>>> import numpy as np
>>> np.set_printoptions(precision=3, suppress=True, linewidth=100, sign=" ")
>>> basis = np.array([[0.3, -0.3, -0.4, -1.3, 0.3, -0.6],
...     [-0.2, 1.5, 1.3, 0.0, -1.0, -1.8],
...     [-1.0, 1.1, -0.3, -0.4, -0.4, -0.1]])
>>> rng = np.random.default_rng(883020)
>>> M = np.array([[3, 3, 3],
...     [3, 0, 0],
...     [2, 2, 2],
...     [3, 3, 3],
...     [3, 2, 3],
...     [1, 0, 0],
...     [2, 2, 3],
...     [1, 0, 2],
...     [3, 2, 0],
...     [2, 0, 3],
...     [1, 0, 3],
...     [2, 3, 2],
...     [3, 2, 0]]) @ basis + 0.05 * rng.normal(size=(13, 6))
>>> print(M)
[[-2.709  6.843  1.723 -5.133 -3.181 -7.472]
 [ 0.948 -0.953 -1.218 -3.883  0.863 -1.826]
 [-1.81   4.667  1.175 -3.358 -2.22  -4.941]
 [-2.775  6.969  1.752 -5.086 -3.307 -7.544]
 [-2.518  5.365  0.559 -5.085 -2.318 -5.715]
 [ 0.267 -0.28  -0.399 -1.261  0.232 -0.582]
 [-2.831  5.658  0.878 -3.845 -2.584 -5.143]
 [-1.677  1.92  -1.125 -2.119 -0.605 -0.757]
 [ 0.483  2.105  1.423 -3.93  -1.088 -5.403]
 [-2.525  2.729 -1.757 -3.81  -0.617 -1.545]
 [-2.648  2.996 -1.232 -2.534 -0.906 -0.911]
 [-1.987  6.059  2.444 -3.358 -3.217 -6.724]
 [ 0.379  2.105  1.439 -3.949 -1.123 -5.398]]
>>> M2 = np.c_[M[:, :2] @ np.array([[-1, -3], [3, 2]]), np.array([0, 0, 2, 0, 1, 1, 1, 2, 1, 2, 1, 0, 2])]
>>> print(M2)
[[23.237 21.812  0.   ]
 [-3.806 -4.748  0.   ]
 [15.81  14.763  2.   ]
 [23.682 22.263  0.   ]
 [18.613 18.284  1.   ]
 [-1.107 -1.36   1.   ]
 [19.806 19.811  1.   ]
 [ 7.435  8.87   2.   ]
 [ 5.831  2.76   1.   ]
 [10.712 13.032  2.   ]
 [11.637 13.937  1.   ]
 [20.162 18.077  0.   ]
 [ 5.937  3.074  2.   ]]
>>> print(np.linalg.matrix_rank(np.c_[M, M2]))
7
>>> print(np.linalg.norm(np.linalg.qr(M)[0].T @ M2, axis=0) ** 2 / ((M2 ** 2).sum(axis=0) + 1e-12))
[ 1.     1.     0.684]
>>> print(np.linalg.matrix_rank(M2))
3
